In [1]: import numpy as np

In [2]: import numpy.linalg as la

In [3]: np.set_printoptions(precision=3, suppress=True, linewidth=140)

In [4]: C = np.array([[-0.2, 0.7, 0.3], [-0.5, -1.7, -0.9]])

In [5]: rng = np.random.default_rng(774820)

In [6]: F = np.array([[5, 0],
   ...:     [1, 4],
   ...:     [5, 2],
   ...:     [4, 4],
   ...:     [3, 5],
   ...:     [3, 0],
   ...:     [1, 2],
   ...:     [1, 0],
   ...:     [0, 0],
   ...:     [0, 2],
   ...:     [1, 5],
   ...:     [3, 0],
   ...:     [2, 4],
   ...:     [4, 0],
   ...:     [5, 5],
   ...:     [2, 4],
   ...:     [1, 3],
   ...:     [1, 4],
   ...:     [5, 4],
   ...:     [2, 3],
   ...:     [1, 5],
   ...:     [4, 0],
   ...:     [4, 1],
   ...:     [4, 4]]) @ C + 0.3 * rng.normal(size=(24, 3))

In [7]: F
Out[7]: 
array([[-1.1  ,  3.054,  1.293],
       [-2.036, -5.934, -3.336],
       [-1.89 ,  0.131,  0.171],
       [-2.601, -4.126, -2.74 ],
       [-3.015, -6.182, -3.689],
       [-0.783,  1.96 ,  0.556],
       [-0.969, -2.808, -1.219],
       [ 0.182,  0.777,  0.296],
       [ 0.196,  0.211,  0.284],
       [-0.584, -3.495, -1.568],
       [-2.968, -8.058, -3.749],
       [-0.799,  1.98 ,  0.79 ],
       [-1.938, -5.387, -3.362],
       [-0.648,  3.167,  0.955],
       [-3.371, -4.904, -3.047],
       [-2.243, -5.765, -2.818],
       [-1.937, -4.397, -2.21 ],
       [-2.036, -6.121, -3.16 ],
       [-3.446, -2.445, -2.418],
       [-2.221, -3.796, -2.031],
       [-2.773, -7.545, -4.476],
       [-0.97 ,  2.571,  1.299],
       [-1.627,  0.846,  0.447],
       [-2.98 , -4.199, -2.443]])

In [8]: vec = np.array([-2, 0, 0])

In [9]: y = F @ vec

In [10]: np.round(la.solve(F.T @ F, F.T @ y), 3) + 0
Out[10]: array([-2.,  0.,  0.])

In [11]: y = y + 0.1 * rng.normal(size=24)

In [12]: y
Out[12]: 
array([ 2.384,  4.377,  3.745,  5.141,  6.105,  1.342,  1.979, -0.251, -0.39 ,  1.145,  5.93 ,  1.67 ,  3.921,  1.297,  6.667,  4.615,
        3.858,  4.186,  6.909,  4.421,  5.457,  2.061,  3.277,  6.019])

In [13]: b, *_ = la.lstsq(F, y)

In [14]: b
Out[14]: array([-2.018, -0.022,  0.045])

In [15]: b.round()
Out[15]: array([-2., -0.,  0.])

In [16]: cen = (F - F.mean(axis=0)) / F.std(axis=0)

In [17]: np.argwhere(np.abs(cen) > 2)
Out[17]: array([], shape=(0, 2), dtype=int64)

In [18]: b = la.lstsq(np.delete(cen, 1, axis=1), cen[:, 1])[0]

In [19]: np.abs(b).argmax()
Out[19]: np.int64(1)

In [20]: np.round(1 - np.var(cen[:, 1] - np.delete(cen, 1, axis=1) @ b), 3)
Out[20]: np.float64(0.967)

In [21]: lab = F[:, 0] > np.median(F[:, 0])

In [22]: r0 = F[lab].mean(axis=0) - F[~lab].mean(axis=0)

In [23]: round(float((((F - F.mean(axis=0)) @ r0 > 0) == lab).mean()), 3)
Out[23]: 0.917

In [24]: feats = np.array([[0, 5, 1, 3], [-5, 0, -1, -3], [-1, 1, 0, -2], [-3, 3, 2, 0]])

In [25]: feats
Out[25]: 
array([[ 0,  5,  1,  3],
       [-5,  0, -1, -3],
       [-1,  1,  0, -2],
       [-3,  3,  2,  0]])

In [26]: np.round(np.abs(la.eigvals(feats)).max(), 3)
Out[26]: np.float64(6.846)

In [27]: feats @ feats
Out[27]: 
array([[-35,  10,   1, -17],
       [ 10, -35, -11, -13],
       [  1, -11,  -6,  -6],
       [-17, -13,  -6, -22]])

In [28]: np.sort(np.abs(la.eigvals(feats)))
Out[28]: array([1.461, 1.461, 6.846, 6.846])

In [29]: np.trace(feats)
Out[29]: np.int64(0)

In [30]: (feats + feats.T) / 2
Out[30]: 
array([[0., 0., 0., 0.],
       [0., 0., 0., 0.],
       [0., 0., 0., 0.],
       [0., 0., 0., 0.]])

In [31]: round(float(la.det(feats)), 3)
Out[31]: 100.0

In [32]: (feats - feats.T) / 2
Out[32]: 
array([[ 0.,  5.,  1.,  3.],
       [-5.,  0., -1., -3.],
       [-1.,  1.,  0., -2.],
       [-3.,  3.,  2.,  0.]])

In [33]: la.matrix_power(feats, 2)
Out[33]: 
array([[-35,  10,   1, -17],
       [ 10, -35, -11, -13],
       [  1, -11,  -6,  -6],
       [-17, -13,  -6, -22]])

In [34]: np.allclose(feats @ feats.T, feats.T @ feats)
Out[34]: True

In [35]: np.einsum("ii->", feats)
Out[35]: np.int64(0)

In [36]: np.round(np.poly(feats), 3) + 0
Out[36]: array([  1.,   0.,  49.,   0., 100.])

In [37]: round(la.eigvals(feats).sum().real, 3)
Out[37]: np.float64(-0.0)

In [38]: np.einsum("ij,ji->", feats, feats)
Out[38]: np.int64(-98)

In [39]: round(la.det(feats[::-1]), 3)
Out[39]: np.float64(100.0)

In [40]: la.eigvals(feats)
Out[40]: array([-0.+6.846j, -0.-6.846j, -0.+1.461j, -0.-1.461j])

In [41]: round(la.det(2 * feats), 3), np.round(la.det(feats), 3)
Out[41]: (np.float64(1600.0), np.float64(100.0))

In [42]: G = feats.T @ feats

In [43]: la.svd(feats, compute_uv=False) ** 2
Out[43]: array([46.866, 46.866,  2.134,  2.134])

In [44]: np.trace(G), (feats ** 2).sum()
Out[44]: (np.int64(98), np.int64(98))

In [45]: np.diag(G)
Out[45]: array([35, 35,  6, 22])

In [46]: (feats @ feats.T).shape
Out[46]: (4, 4)

In [47]: np.allclose(G, G.T)
Out[47]: True

In [48]: la.matrix_rank(G)
Out[48]: np.int64(4)

In [49]: P = np.triu(np.array([[0, 2, 1, 2], [2, 1, 3, 3], [2, 3, 2, 2], [2, 0, 2, 1]]), 1) + np.eye(4)

In [50]: other = P @ feats @ la.inv(P)

In [51]: P @ feats - feats @ P
Out[51]: 
array([[-17.,   7., -13., -25.],
       [-12.,  22.,  11.,   6.],
       [ -6.,   8.,   2.,  -1.],
       [  0.,   6.,  -6.,  -7.]])

In [52]: np.round(np.poly(other), 3) + 0
Out[52]: array([  1.,   0.,  49.,   0., 100.])

In [53]: r0 = np.array([-9, -1, -3, 9])

In [54]: other = feats + np.outer(r0, np.eye(4)[2])

In [55]: np.round(la.det(other) / la.det(feats), 3), np.round(1 + la.solve(feats, r0)[2], 3)
Out[55]: (np.float64(8.5), np.float64(8.5))

In [56]: other
Out[56]: 
array([[ 0.,  5., -8.,  3.],
       [-5.,  0., -2., -3.],
       [-1.,  1., -3., -2.],
       [-3.,  3., 11.,  0.]])

In [57]: la.matrix_rank(other - feats)
Out[57]: np.int64(1)

In [58]: W0 = np.array([[1.0, -3.0, -3.0, 3.0],
    ...:     [0.0, -3.0, 3.0, -3.0],
    ...:     [0.0, 0.0, -3.0, 1.0],
    ...:     [0.0, 3.0, 1.0, -1.0]])

In [59]: W0
Out[59]: 
array([[ 1., -3., -3.,  3.],
       [ 0., -3.,  3., -3.],
       [ 0.,  0., -3.,  1.],
       [ 0.,  3.,  1., -1.]])

In [60]: vec = np.array([2, -1, -2, -1])

In [61]: a = np.maximum(W0 @ vec, 0)

In [62]: np.flatnonzero(a > 1e-9)
Out[62]: array([0, 2])

In [63]: W0.T @ a
Out[63]: array([  8., -24., -39.,  29.])

In [64]: theta = np.radians(90)

In [65]: Rm = np.eye(4)

In [66]: Rm[0, 0] = Rm[2, 2] = np.cos(theta)

In [67]: Rm[0, 2], Rm[2, 0] = -np.sin(theta), np.sin(theta)

In [68]: Rm.round(3) + 0
Out[68]: 
array([[ 0.,  0., -1.,  0.],
       [ 0.,  1.,  0.,  0.],
       [ 1.,  0.,  0.,  0.],
       [ 0.,  0.,  0.,  1.]])

In [69]: other = W0 @ Rm.T

In [70]: other.round(3) + 0
Out[70]: 
array([[ 3., -3.,  1.,  3.],
       [-3., -3.,  0., -3.],
       [ 3.,  0.,  0.,  1.],
       [-1.,  3.,  0., -1.]])

In [71]: np.allclose(W0 @ W0.T, other @ other.T)
Out[71]: True

In [72]: la.svd(W0, compute_uv=False), la.svd(other, compute_uv=False)
Out[72]: (array([6.909, 5.127, 1.31 , 0.517]), array([6.909, 5.127, 1.31 , 0.517]))

In [73]: np.round(la.eigvals(W0).sum().real, 3)
Out[73]: np.float64(-6.0)

In [74]: np.kron(np.eye(2, dtype=int), W0)
Out[74]: 
array([[ 1., -3., -3.,  3.,  0., -0., -0.,  0.],
       [ 0., -3.,  3., -3.,  0., -0.,  0., -0.],
       [ 0.,  0., -3.,  1.,  0.,  0., -0.,  0.],
       [ 0.,  3.,  1., -1.,  0.,  0.,  0., -0.],
       [ 0., -0., -0.,  0.,  1., -3., -3.,  3.],
       [ 0., -0.,  0., -0.,  0., -3.,  3., -3.],
       [ 0.,  0., -0.,  0.,  0.,  0., -3.,  1.],
       [ 0.,  0.,  0., -0.,  0.,  3.,  1., -1.]])

In [75]: np.einsum("ii->", W0)
Out[75]: np.float64(-6.0)

In [76]: vec = np.array([-2, 0, -1, 2])

In [77]: np.round(la.eigvals(feats).real, 3) + 0
Out[77]: array([0., 0., 0., 0.])

In [78]: round(la.det(feats), 3)
Out[78]: np.float64(100.0)

In [79]: q = la.solve(np.eye(4) - feats, np.eye(4) + feats)

In [80]: np.round(q @ q.T, 3) + 0
Out[80]: 
array([[1., 0., 0., 0.],
       [0., 1., 0., 0.],
       [0., 0., 1., 0.],
       [0., 0., 0., 1.]])

In [81]: data = np.load("arr.npy")

In [82]: data
Out[82]: 
array([[0.455, 0.455, 0.091],
       [0.154, 0.462, 0.385],
       [0.2  , 0.2  , 0.6  ]])

In [83]: # rows sum to 1

In [84]: q = data.astype(float).copy()

In [85]: for j in range(3):
    ...:     q[:, j] -= q[:, :j] @ (q[:, :j].T @ q[:, j])
    ...:     q[:, j] /= la.norm(q[:, j])
    ...: 

In [86]: np.round(q.T @ q, 3) + 0
Out[86]: 
array([[1., 0., 0.],
       [0., 1., 0.],
       [0., 0., 1.]])

In [87]: P = np.triu(np.array([[2, 5, 5], [1, 3, 4], [3, 1, 0]]), 1) + np.eye(3)

In [88]: other = P @ data @ la.inv(P)

In [89]: np.poly(other)
Out[89]: array([ 1.   , -1.516,  0.594, -0.078])

In [90]: la.matrix_rank(other)
Out[90]: np.int64(3)

In [91]: lab = rng.permutation(3)

In [92]: lab
Out[92]: array([2, 0, 1])

In [93]: other = data[lab][:, lab]

In [94]: other
Out[94]: 
array([[0.6  , 0.2  , 0.2  ],
       [0.091, 0.455, 0.455],
       [0.385, 0.154, 0.462]])

In [95]: np.sort(np.abs(la.eigvals(other)))
Out[95]: array([0.28, 0.28, 1.  ])

In [96]: round(float(np.trace(other)), 3)
Out[96]: 1.516

In [97]: np.kron(np.eye(2, dtype=int), data)
Out[97]: 
array([[0.455, 0.455, 0.091, 0.   , 0.   , 0.   ],
       [0.154, 0.462, 0.385, 0.   , 0.   , 0.   ],
       [0.2  , 0.2  , 0.6  , 0.   , 0.   , 0.   ],
       [0.   , 0.   , 0.   , 0.455, 0.455, 0.091],
       [0.   , 0.   , 0.   , 0.154, 0.462, 0.385],
       [0.   , 0.   , 0.   , 0.2  , 0.2  , 0.6  ]])

In [98]: round(la.det(data.T), 3)
Out[98]: np.float64(0.078)

In [99]: A = np.loadtxt("data.csv", delimiter=",")

In [100]: A
Out[100]: 
array([[  5., -11.,  10., -14.],
       [-11.,  -1.,   6.,   0.],
       [  3.,  15., -18.,  18.]])

In [101]: blk = np.stack([A, -3 * A, A[::-1]])

In [102]: la.norm(blk, axis=(1, 2))
Out[102]: array([ 38.497, 115.49 ,  38.497])

In [103]: (blk @ A.T).shape
Out[103]: (3, 3, 3)

In [104]: np.einsum("bij,cij->bc", blk, blk)
Out[104]: 
array([[ 1482., -4446., -1006.],
       [-4446., 13338.,  3018.],
       [-1006.,  3018.,  1482.]])

In [105]: arr = np.load("block16.npy")

In [106]: arr
Out[106]: 
array([[ 2,  3,  4],
       [ 5,  6,  7],
       [ 8,  9, 10]])

In [107]: # null space of dimension 1

In [108]: [round(float(x), 3) for x in la.svd(arr, compute_uv=False)[:3]]
Out[108]: [19.574, 0.92, 0.0]

In [109]: la.matrix_rank(arr, rtol=0.1)
Out[109]: np.int64(1)

In [110]: round(la.norm(arr, 2) / la.norm(arr), 3)
Out[110]: np.float64(0.999)

In [111]: J = np.loadtxt("out16.csv", delimiter=",")

In [112]: J
Out[112]: 
array([[ 0., -9., -6.,  5.],
       [ 9.,  0.,  2., -4.],
       [ 6., -2.,  0.,  0.],
       [-5.,  4.,  0.,  0.]])

In [113]: [round(float(x), 3) for x in la.svd(J, compute_uv=False)[:3]]
Out[113]: [12.68, 12.68, 1.104]

In [114]: round(float(la.norm(J, 2) / la.norm(J)), 3)
Out[114]: 0.704

In [115]: la.cond(J) > 100
Out[115]: np.False_

In [116]: vec = np.array([5, -2, -3, -2])

In [117]: vec @ J @ vec
Out[117]: np.float64(0.0)

In [118]: np.round(la.eigvals(J).real, 3) + 0
Out[118]: array([0., 0., 0., 0.])

In [119]: q = la.solve(np.eye(4) - J, np.eye(4) + J)

In [120]: np.round(q @ q.T, 3) + 0
Out[120]: 
array([[1., 0., 0., 0.],
       [0., 1., 0., 0.],
       [0., 0., 1., 0.],
       [0., 0., 0., 1.]])

In [121]: np.round(la.det(q), 3)
Out[121]: np.float64(1.0)

In [122]: M = np.loadtxt("dump.csv", delimiter=",")

In [123]: M
Out[123]: 
array([[ 0.,  2.,  1.],
       [-2.,  0.,  8.],
       [-1., -8.,  0.]])

In [124]: other = np.array([[3, 5, 0], [0, 5, 3]])

In [125]: C = np.kron(other, M)

In [126]: C
Out[126]: 
array([[  0.,   6.,   3.,   0.,  10.,   5.,   0.,   0.,   0.],
       [ -6.,   0.,  24., -10.,   0.,  40.,  -0.,   0.,   0.],
       [ -3., -24.,   0.,  -5., -40.,   0.,  -0.,  -0.,   0.],
       [  0.,   0.,   0.,   0.,  10.,   5.,   0.,   6.,   3.],
       [ -0.,   0.,   0., -10.,   0.,  40.,  -6.,   0.,  24.],
       [ -0.,  -0.,   0.,  -5., -40.,   0.,  -3., -24.,   0.]])

In [127]: round(la.norm(C, 2), 3), round(la.norm(other, 2) * la.norm(M, 2), 3)
Out[127]: (np.float64(63.804), np.float64(63.804))

In [128]: Uu, sig, Vt = la.svd(C, full_matrices=False)

In [129]: np.round(Vt @ Vt.T, 3) + 0
Out[129]: 
array([[1., 0., 0., 0., 0., 0.],
       [0., 1., 0., 0., 0., 0.],
       [0., 0., 1., 0., 0., 0.],
       [0., 0., 0., 1., 0., 0.],
       [0., 0., 0., 0., 1., 0.],
       [0., 0., 0., 0., 0., 1.]])

In [130]: np.round(sig / sig[0], 3) + 0
Out[130]: array([1.   , 1.   , 0.391, 0.391, 0.   , 0.   ])

In [131]: M @ M
Out[131]: 
array([[ -5.,  -8.,  16.],
       [ -8., -68.,  -2.],
       [ 16.,  -2., -65.]])

In [132]: (M + M.T) / 2
Out[132]: 
array([[0., 0., 0.],
       [0., 0., 0.],
       [0., 0., 0.]])

In [133]: round(np.abs(la.eigvals(M)).max(), 3)
Out[133]: np.float64(8.307)

In [134]: (M - M.T) / 2
Out[134]: 
array([[ 0.,  2.,  1.],
       [-2.,  0.,  8.],
       [-1., -8.,  0.]])

In [135]: round(float(la.norm(M, 2) / la.norm(M)), 3)
Out[135]: 0.707
